In [1]: import numpy as np

In [2]: import numpy.linalg as la

In [3]: np.set_printoptions(precision=2, suppress=True, linewidth=200)

In [4]: mat = np.array([[3, 3, 3, 3, 3, 3, 3],
   ...:     [3, 6, 6, 6, 6, 6, 6],
   ...:     [3, 6, 9, 9, 9, 9, 9],
   ...:     [3, 6, 9, 12, 12, 12, 12],
   ...:     [3, 6, 9, 12, 15, 15, 15],
   ...:     [3, 6, 9, 12, 15, 18, 18],
   ...:     [3, 6, 9, 12, 15, 18, 21]])

In [5]: evals, vecs = la.eigh(mat)

In [6]: vec = np.array([3, 1, -1, 3, -1, -2, 2])

In [7]: round(float(vec @ mat @ vec / (vec @ vec)), 2), np.round(evals[0], 2), round(evals[-1], 2)
Out[7]: (4.03, np.float64(0.78), np.float64(68.64))

In [8]: vecs * np.maximum(evals, 0) @ vecs.T
Out[8]: 
array([[ 3.,  3.,  3.,  3.,  3.,  3.,  3.],
       [ 3.,  6.,  6.,  6.,  6.,  6.,  6.],
       [ 3.,  6.,  9.,  9.,  9.,  9.,  9.],
       [ 3.,  6.,  9., 12., 12., 12., 12.],
       [ 3.,  6.,  9., 12., 15., 15., 15.],
       [ 3.,  6.,  9., 12., 15., 18., 18.],
       [ 3.,  6.,  9., 12., 15., 18., 21.]])

In [9]: vec = np.array([-2, -7, -7, 5, 1, -1, -2])

In [10]: target = mat @ vec

In [11]: target
Out[11]: array([-39, -72, -84, -75, -81, -90, -96])

In [12]: print(la.solve(mat.T, mat[5]))
[0. 0. 0. 0. 0. 1. 0.]

In [13]: la.solve(mat, target)
Out[13]: array([-2., -7., -7.,  5.,  1., -1., -2.])

In [14]: print(la.solve(mat, mat[:, 0]))
[1. 0. 0. 0. 0. 0. 0.]

In [15]: L = la.cholesky(mat)

In [16]: round(float(np.prod(np.diag(L)) ** 2), 2), round(la.det(mat), 2)
Out[16]: (2187.0, np.float64(2187.0))

In [17]: la.eigvalsh(mat).min() > 0
Out[17]: np.True_

In [18]: L @ L.T
Out[18]: 
array([[ 3.,  3.,  3.,  3.,  3.,  3.,  3.],
       [ 3.,  6.,  6.,  6.,  6.,  6.,  6.],
       [ 3.,  6.,  9.,  9.,  9.,  9.,  9.],
       [ 3.,  6.,  9., 12., 12., 12., 12.],
       [ 3.,  6.,  9., 12., 15., 15., 15.],
       [ 3.,  6.,  9., 12., 15., 18., 18.],
       [ 3.,  6.,  9., 12., 15., 18., 21.]])

In [19]: print(L)
[[1.73 0.   0.   0.   0.   0.   0.  ]
 [1.73 1.73 0.   0.   0.   0.   0.  ]
 [1.73 1.73 1.73 0.   0.   0.   0.  ]
 [1.73 1.73 1.73 1.73 0.   0.   0.  ]
 [1.73 1.73 1.73 1.73 1.73 0.   0.  ]
 [1.73 1.73 1.73 1.73 1.73 1.73 0.  ]
 [1.73 1.73 1.73 1.73 1.73 1.73 1.73]]

In [20]: data = np.loadtxt("run17.csv", delimiter=",")

In [21]: data
Out[21]: 
array([[5., 0., 0., 0., 0., 0., 0., 0., 0., 0., 0., 0., 0.],
       [0., 0., 0., 0., 0., 0., 0., 0., 0., 4., 0., 0., 0.],
       [0., 0., 0., 2., 0., 0., 0., 0., 0., 0., 0., 0., 0.],
       [0., 0., 0., 0., 0., 0., 0., 0., 0., 0., 3., 0., 0.],
       [0., 0., 3., 0., 0., 0., 0., 0., 0., 0., 0., 0., 0.],
       [0., 5., 0., 0., 0., 0., 0., 0., 0., 0., 0., 0., 0.],
       [0., 0., 0., 0., 0., 0., 0., 4., 0., 0., 0., 0., 0.],
       [0., 0., 0., 0., 4., 0., 0., 0., 0., 0., 0., 0., 0.],
       [0., 0., 0., 0., 0., 0., 0., 0., 0., 0., 0., 0., 0.],
       [0., 0., 0., 0., 0., 1., 0., 0., 0., 0., 0., 0., 0.],
       [0., 0., 0., 0., 0., 0., 0., 0., 0., 0., 0., 3., 0.],
       [0., 0., 0., 0., 0., 0., 1., 0., 0., 0., 0., 0., 0.],
       [0., 0., 0., 0., 0., 0., 0., 0., 4., 0., 0., 0., 0.]])

In [22]: # 4 groups of indices that never mix

In [23]: rng = np.random.default_rng(8)

In [24]: M2 = data + rng.integers(-2, 3, (13, 12)) @ rng.integers(-2, 3, (12, 13))

In [25]: print(M2)
[[ -4.  10.  -6.  -3.   2.  -9.  11.  -9.  11. -12.   3.   4.  -3.]
 [  4.   4.   8.   2.   7.  -1.   0.   1.  -3.   6.  -1.   4.   0.]
 [  0.  -6.   0.   1.   0.  -3.  -3.  -8.  -3.   9.  -7.  -4.  -1.]
 [ 12.   9.   7.   4.  -2.  -3.  12.  -5.   3.   8.  12.  -4.   0.]
 [-11.   3.   8.   7.  18.   0.   4.  -8.  14.  -1. -13.  -3.  -4.]
 [  6.  15.  11.  -9.   0.  -3.   5.  -4.  -3.   3.   3. -12.   2.]
 [ -4.  -2.  -6.   2.   1.   3.   2.  -3.  14.  -7.  -3.  -3.  -1.]
 [ -5.   0.  -8.  -2.   1.   8. -14.   0.   3.  -6.  -3.   2.  19.]
 [ -6.   3.  -6.   1.  -4.   0.  -4.   6.   1.   7.   5.  -3.   8.]
 [ -8.   0.  -2.  -4.   0.  -2.   2.  -4.   7.  -7.   1.   6.  -1.]
 [ -1. -10.   3.  -4.   1.   6. -19.   5.  -5.   2.   3.   0.   4.]
 [ -2.  -6.   2.   7.   9.   8.  -4.   8.  -8.  -6. -14.   6.  -2.]
 [  5.  -6.  13.  -4.   8.   3.  -7.   3.   3.   7.  -7. -11.  -3.]]

In [26]: print(np.abs(M2 - data).sum(axis=1))
[92. 37. 45. 78. 91. 71. 55. 73. 54. 45. 66. 83. 78.]

In [27]: np.round(la.svd(M2 - data, compute_uv=False), 2) + 0
Out[27]: array([46.42, 41.54, 37.06, 25.84, 18.61, 17.37, 13.61, 12.97, 10.48,  4.84,  3.28,  0.85,  0.  ])

In [28]: M2 = data[0, 0] * data[1:] - np.outer(data[1:, 0], data[0])

In [29]: M2
Out[29]: 
array([[ 0.,  0.,  0.,  0.,  0.,  0.,  0.,  0.,  0., 20.,  0.,  0.,  0.],
       [ 0.,  0.,  0., 10.,  0.,  0.,  0.,  0.,  0.,  0.,  0.,  0.,  0.],
       [ 0.,  0.,  0.,  0.,  0.,  0.,  0.,  0.,  0.,  0., 15.,  0.,  0.],
       [ 0.,  0., 15.,  0.,  0.,  0.,  0.,  0.,  0.,  0.,  0.,  0.,  0.],
       [ 0., 25.,  0.,  0.,  0.,  0.,  0.,  0.,  0.,  0.,  0.,  0.,  0.],
       [ 0.,  0.,  0.,  0.,  0.,  0.,  0., 20.,  0.,  0.,  0.,  0.,  0.],
       [ 0.,  0.,  0.,  0., 20.,  0.,  0.,  0.,  0.,  0.,  0.,  0.,  0.],
       [ 0.,  0.,  0.,  0.,  0.,  0.,  0.,  0.,  0.,  0.,  0.,  0.,  0.],
       [ 0.,  0.,  0.,  0.,  0.,  5.,  0.,  0.,  0.,  0.,  0.,  0.,  0.],
       [ 0.,  0.,  0.,  0.,  0.,  0.,  0.,  0.,  0.,  0.,  0., 15.,  0.],
       [ 0.,  0.,  0.,  0.,  0.,  0.,  5.,  0.,  0.,  0.,  0.,  0.,  0.],
       [ 0.,  0.,  0.,  0.,  0.,  0.,  0.,  0., 20.,  0.,  0.,  0.,  0.]])

In [30]: np.flatnonzero(~M2.round(6).any(axis=1))
Out[30]: array([7])

In [31]: F = np.load("layer0.npy")

In [32]: F
Out[32]: 
array([[3., 1., 0., 0., 0., 0., 0., 0.],
       [0., 3., 1., 0., 0., 0., 0., 0.],
       [0., 0., 3., 1., 0., 0., 0., 0.],
       [0., 0., 0., 3., 1., 0., 0., 0.],
       [0., 0., 0., 0., 3., 1., 0., 0.],
       [0., 0., 0., 0., 0., 3., 1., 0.],
       [0., 0., 0., 0., 0., 0., 3., 1.],
       [0., 0., 0., 0., 0., 0., 0., 3.]])

In [33]: # triangular: eigenvalues sit on the diagonal

In [34]: vec = np.array([2, 1, 0, 0, 2, 3, 3, 0])

In [35]: target = F @ vec

In [36]: b, lr = np.zeros(8), 1 / la.norm(F, 2) ** 2

In [37]: for i in range(250):
    ...:     b -= lr * F.T @ (F @ b - target)
    ...:     if i % 50 == 0: print(i, round(la.norm(F @ b - target), 2))
    ...: 
0 3.27
50 0.0
100 0.0
150 0.0
200 0.0

In [38]: print(round(la.cond(F), 2))
1.9

In [39]: w1 = np.array([[3, -3, 0, 2, 3, -3],
    ...:     [3, -1, -3, -1, -2, 1],
    ...:     [-2, -3, 0, 3, 0, 1],
    ...:     [-1, -2, 2, 0, 3, -3],
    ...:     [-3, -2, 3, 3, 0, 3],
    ...:     [0, 3, 1, 3, 3, -3],
    ...:     [0, -2, 0, -3, -3, 2],
    ...:     [-3, -2, 2, 3, 2, -3]])

In [40]: b = np.array([-3, 0, 3, -3, 0, -1])

In [41]: H = np.maximum(F @ w1 + b, 0)

In [42]: H
Out[42]: 
array([[ 9.,  0.,  0.,  2.,  7.,  0.],
       [ 4.,  0.,  0.,  0.,  0.,  3.],
       [ 0.,  0.,  5.,  6.,  3.,  0.],
       [ 0.,  0., 12.,  0.,  9.,  0.],
       [ 0.,  0., 13.,  9.,  3.,  5.],
       [ 0.,  7.,  6.,  3.,  6.,  0.],
       [ 0.,  0.,  5.,  0.,  0.,  2.],
       [ 0.,  0.,  9.,  6.,  6.,  0.]])

In [43]: (H > 0).astype(int)
Out[43]: 
array([[1, 0, 0, 1, 1, 0],
       [1, 0, 0, 0, 0, 1],
       [0, 0, 1, 1, 1, 0],
       [0, 0, 1, 0, 1, 0],
       [0, 0, 1, 1, 1, 1],
       [0, 1, 1, 1, 1, 0],
       [0, 0, 1, 0, 0, 1],
       [0, 0, 1, 1, 1, 0]])

In [44]: W2 = np.array([[4, 4], [2, 1], [3, 2], [0, 1], [0, 3], [5, 0]])

In [45]: print((H @ W2).round(6).argmax(axis=1))
[1 0 1 1 0 1 0 1]

In [46]: r0 = np.array([2, -2, 0, -3, -1, 2, 1, 3])

In [47]: M2 = F + np.outer(r0, np.eye(8)[3])

In [48]: la.matrix_rank(M2 - F)
Out[48]: np.int64(1)

In [49]: left, s, vt = la.svd(F, full_matrices=False)

In [50]: s / s[0]
Out[50]: array([1.  , 0.96, 0.91, 0.83, 0.75, 0.66, 0.58, 0.53])

In [51]: print(np.round(left.T @ left, 2) + 0)
[[1. 0. 0. 0. 0. 0. 0. 0.]
 [0. 1. 0. 0. 0. 0. 0. 0.]
 [0. 0. 1. 0. 0. 0. 0. 0.]
 [0. 0. 0. 1. 0. 0. 0. 0.]
 [0. 0. 0. 0. 1. 0. 0. 0.]
 [0. 0. 0. 0. 0. 1. 0. 0.]
 [0. 0. 0. 0. 0. 0. 1. 0.]
 [0. 0. 0. 0. 0. 0. 0. 1.]]

In [52]: np.round(left.T @ F @ vt.T, 2) + 0
Out[52]: 
array([[3.95, 0.  , 0.  , 0.  , 0.  , 0.  , 0.  , 0.  ],
       [0.  , 3.81, 0.  , 0.  , 0.  , 0.  , 0.  , 0.  ],
       [0.  , 0.  , 3.59, 0.  , 0.  , 0.  , 0.  , 0.  ],
       [0.  , 0.  , 0.  , 3.29, 0.  , 0.  , 0.  , 0.  ],
       [0.  , 0.  , 0.  , 0.  , 2.96, 0.  , 0.  , 0.  ],
       [0.  , 0.  , 0.  , 0.  , 0.  , 2.61, 0.  , 0.  ],
       [0.  , 0.  , 0.  , 0.  , 0.  , 0.  , 2.3 , 0.  ],
       [0.  , 0.  , 0.  , 0.  , 0.  , 0.  , 0.  , 2.08]])

In [53]: (s > 1e-8).sum()
Out[53]: np.int64(8)

In [54]: np.round(vt @ vt.T, 2) + 0
Out[54]: 
array([[1., 0., 0., 0., 0., 0., 0., 0.],
       [0., 1., 0., 0., 0., 0., 0., 0.],
       [0., 0., 1., 0., 0., 0., 0., 0.],
       [0., 0., 0., 1., 0., 0., 0., 0.],
       [0., 0., 0., 0., 1., 0., 0., 0.],
       [0., 0., 0., 0., 0., 1., 0., 0.],
       [0., 0., 0., 0., 0., 0., 1., 0.],
       [0., 0., 0., 0., 0., 0., 0., 1.]])

In [55]: Q, R = la.qr(F)

In [56]: Q
Out[56]: 
array([[ 1.,  0.,  0.,  0.,  0.,  0.,  0.,  0.],
       [-0.,  1.,  0.,  0.,  0.,  0.,  0.,  0.],
       [-0., -0.,  1.,  0.,  0.,  0.,  0.,  0.],
       [-0., -0., -0.,  1.,  0.,  0.,  0.,  0.],
       [-0., -0., -0., -0.,  1.,  0.,  0.,  0.],
       [-0., -0., -0., -0., -0.,  1.,  0.,  0.],
       [-0., -0., -0., -0., -0., -0.,  1.,  0.],
       [-0., -0., -0., -0., -0., -0., -0.,  1.]])

In [57]: Q @ R
Out[57]: 
array([[3., 1., 0., 0., 0., 0., 0., 0.],
       [0., 3., 1., 0., 0., 0., 0., 0.],
       [0., 0., 3., 1., 0., 0., 0., 0.],
       [0., 0., 0., 3., 1., 0., 0., 0.],
       [0., 0., 0., 0., 3., 1., 0., 0.],
       [0., 0., 0., 0., 0., 3., 1., 0.],
       [0., 0., 0., 0., 0., 0., 3., 1.],
       [0., 0., 0., 0., 0., 0., 0., 3.]])

In [58]: np.abs(np.diag(R))
Out[58]: array([3., 3., 3., 3., 3., 3., 3., 3.])

In [59]: abs(R[0, 0]), round(float(la.norm(F[:, 0])), 2)
Out[59]: (np.float64(3.0), 3.0)

In [60]: print(R)
[[3. 1. 0. 0. 0. 0. 0. 0.]
 [0. 3. 1. 0. 0. 0. 0. 0.]
 [0. 0. 3. 1. 0. 0. 0. 0.]
 [0. 0. 0. 3. 1. 0. 0. 0.]
 [0. 0. 0. 0. 3. 1. 0. 0.]
 [0. 0. 0. 0. 0. 3. 1. 0.]
 [0. 0. 0. 0. 0. 0. 3. 1.]
 [0. 0. 0. 0. 0. 0. 0. 3.]]

In [61]: np.allclose(R.T @ R, F.T @ F)
Out[61]: True

In [62]: print(Q.T @ Q)
[[1. 0. 0. 0. 0. 0. 0. 0.]
 [0. 1. 0. 0. 0. 0. 0. 0.]
 [0. 0. 1. 0. 0. 0. 0. 0.]
 [0. 0. 0. 1. 0. 0. 0. 0.]
 [0. 0. 0. 0. 1. 0. 0. 0.]
 [0. 0. 0. 0. 0. 1. 0. 0.]
 [0. 0. 0. 0. 0. 0. 1. 0.]
 [0. 0. 0. 0. 0. 0. 0. 1.]]

In [63]: A = np.load("out14.npy")

In [64]: A
Out[64]: 
array([[ 0.,  0.,  0.,  0.,  1.],
       [ 0.,  0.,  0.,  0.,  1.],
       [ 0.,  0.,  0.,  0.,  1.],
       [ 0.,  0.,  0.,  0., -4.],
       [ 1.,  1.,  1., -4.,  0.]])

In [65]: evals, vecs = la.eigh(A)

In [66]: la.eigvalsh(A + 5 * np.eye(5))
Out[66]: array([0.64, 5.  , 5.  , 5.  , 9.36])

In [67]: np.unique(evals.round(6) + 0, return_counts=True)[1]
Out[67]: array([1, 3, 1])

In [68]: (evals > 1e-8).sum(), (evals < -1e-8).sum()
Out[68]: (np.int64(1), np.int64(1))

In [69]: left, s, vt = la.svd(A)

In [70]: vecs = vt[:(s > 1e-8).sum()]

In [71]: vec = A[0] + 5 * A[2] + rng.integers(2) * np.eye(5)[4]

In [72]: print(vec)
[0. 0. 0. 0. 7.]

In [73]: np.allclose(vecs.T @ vecs @ vec, vec)
Out[73]: True

In [74]: la.matrix_rank(np.vstack([A, vec]))
Out[74]: np.int64(2)

In [75]: r0 = np.array([6, 8, 5, 5, 6, 7, 9, 6, 9, 2, 7, 8, 1, 3, 9])

In [76]: arr = np.outer(rng.normal(size=26), r0) + 0.3 * rng.normal(size=(26, 15))

In [77]: arr
Out[77]: 
array([[  4.51,   5.52,   3.61,   3.59,   4.39,   4.93,   6.85,   4.77,   7.02,   2.03,   5.55,   5.7 ,   0.54,   2.07,   6.73],
       [ -7.93, -10.22,  -6.08,  -6.7 ,  -7.6 ,  -9.32, -12.22,  -8.27, -11.93,  -3.2 ,  -9.06, -10.07,  -1.66,  -4.05, -11.37],
       [  1.52,   1.95,   1.1 ,   1.49,   1.52,   1.33,   1.4 ,   0.61,   2.32,   0.39,   2.09,   2.04,  -0.15,   0.8 ,   2.48],
       [ 12.42,  16.77,  11.1 ,  10.05,  12.37,  15.13,  19.1 ,  12.35,  18.61,   4.37,  15.17,  17.17,   2.24,   6.8 ,  19.14],
       [  1.38,   2.78,   0.99,   1.32,   1.61,   2.33,   2.21,   1.55,   1.91,   0.64,   2.03,   2.37,  -0.01,   0.88,   2.18],
       [ -4.77,  -6.2 ,  -3.47,  -3.99,  -4.58,  -5.66,  -7.12,  -4.84,  -7.  ,  -1.32,  -5.74,  -5.96,  -1.06,  -2.22,  -7.11],
       [ 14.21,  18.95,  12.25,  11.99,  14.62,  16.57,  21.38,  14.78,  20.96,   4.5 ,  16.63,  19.61,   2.19,   7.38,  21.93],
       [ -3.34,  -4.41,  -2.23,  -2.89,  -3.59,  -3.57,  -5.06,  -2.88,  -4.74,  -1.62,  -3.73,  -4.35,  -0.75,  -1.31,  -5.43],
       [ -1.62,  -1.81,  -0.8 ,  -1.5 ,  -1.44,  -1.67,  -2.32,  -1.36,  -2.21,  -0.56,  -1.37,  -1.94,  -0.48,  -0.93,  -2.12],
       [  1.34,   2.07,   1.55,   1.24,   2.8 ,   1.87,   2.86,   1.36,   2.65,   0.43,   2.09,   2.82,   0.24,   0.54,   2.76],
       [ -8.36, -10.79,  -6.24,  -6.43,  -7.74,  -9.24, -12.09,  -8.52, -12.23,  -2.85,  -9.2 , -10.44,  -1.2 ,  -4.27, -11.53],
       [  7.12,   8.86,   5.63,   5.77,   6.72,   7.78,  10.18,   6.69,  10.1 ,   1.75,   7.32,   9.44,   0.66,   3.49,  10.13],
       [  9.78,  12.74,   8.4 ,   8.2 ,   9.61,  10.91,  14.5 ,   9.53,  14.19,   3.35,  11.51,  13.2 ,   1.66,   4.78,  14.91],
       [  4.79,   6.77,   3.97,   3.52,   4.85,   6.02,   6.92,   4.51,   6.66,   2.1 ,   5.27,   6.01,   0.86,   1.86,   6.76],
       [  1.61,   2.61,   1.81,   1.94,   1.87,   2.57,   2.87,   1.5 ,   3.16,   0.61,   2.36,   1.87,   0.41,   1.08,   3.07],
       [ -0.56,  -1.28,  -0.08,  -0.51,  -0.71,  -1.77,  -1.91,  -0.42,  -1.2 ,   0.01,  -1.13,  -1.2 ,   0.06,  -0.66,  -0.91],
       [  5.02,   7.19,   4.39,   4.58,   5.73,   5.91,   8.16,   5.4 ,   8.27,   1.81,   6.1 ,   7.29,   1.33,   2.95,   8.07],
       [-18.73, -25.62, -15.87, -15.78, -19.02, -22.22, -28.32, -18.74, -27.72,  -6.47, -22.28, -24.86,  -3.06,  -9.67, -27.85],
       [ -0.77,  -1.05,  -0.76,  -0.86,  -0.68,  -1.12,  -0.34,  -0.61,  -1.16,  -0.44,  -0.76,  -0.66,  -0.02,  -0.68,  -1.16],
       [  1.06,   2.51,   1.52,   1.38,   1.66,   1.66,   2.29,   1.86,   2.32,   0.72,   1.89,   2.15,   0.38,   1.11,   2.25],
       [-11.68, -16.09, -10.07, -10.11, -11.62, -13.95, -17.47, -12.18, -17.72,  -4.28, -13.53, -16.06,  -1.81,  -6.13, -18.06],
       [  2.67,   2.93,   1.81,   2.62,   2.35,   3.26,   3.61,   2.1 ,   3.75,   1.15,   3.01,   3.36,   0.72,   1.09,   4.09],
       [ -0.64,  -1.29,  -0.33,  -0.27,  -0.8 ,  -0.82,  -1.2 ,  -1.07,  -0.88,  -0.53,  -0.7 ,  -1.15,  -0.41,  -0.17,  -1.05],
       [  0.37,  -0.27,  -0.1 ,  -0.11,  -0.25,   0.18,   0.17,   0.03,  -0.58,   0.1 ,  -0.19,  -0.38,  -0.47,   0.19,   0.08],
       [  0.73,   0.98,   1.07,   1.12,   0.71,  -0.11,   1.16,   0.69,   1.15,   0.08,   0.44,   0.99,   0.04,   0.37,   1.07],
       [  3.51,   4.2 ,   3.08,   2.76,   3.41,   4.18,   4.77,   3.4 ,   4.65,   1.01,   4.15,   4.58,   0.51,   1.91,   5.07]])

In [78]: theta = np.radians(45)

In [79]: R = np.eye(15)

In [80]: R[12, 12] = R[14, 14] = np.cos(theta)

In [81]: R[12, 14], R[14, 12] = -np.sin(theta), np.sin(theta)

In [82]: M2 = arr @ R.T

In [83]: np.allclose(la.norm(arr, axis=1), la.norm(M2, axis=1))
Out[83]: True
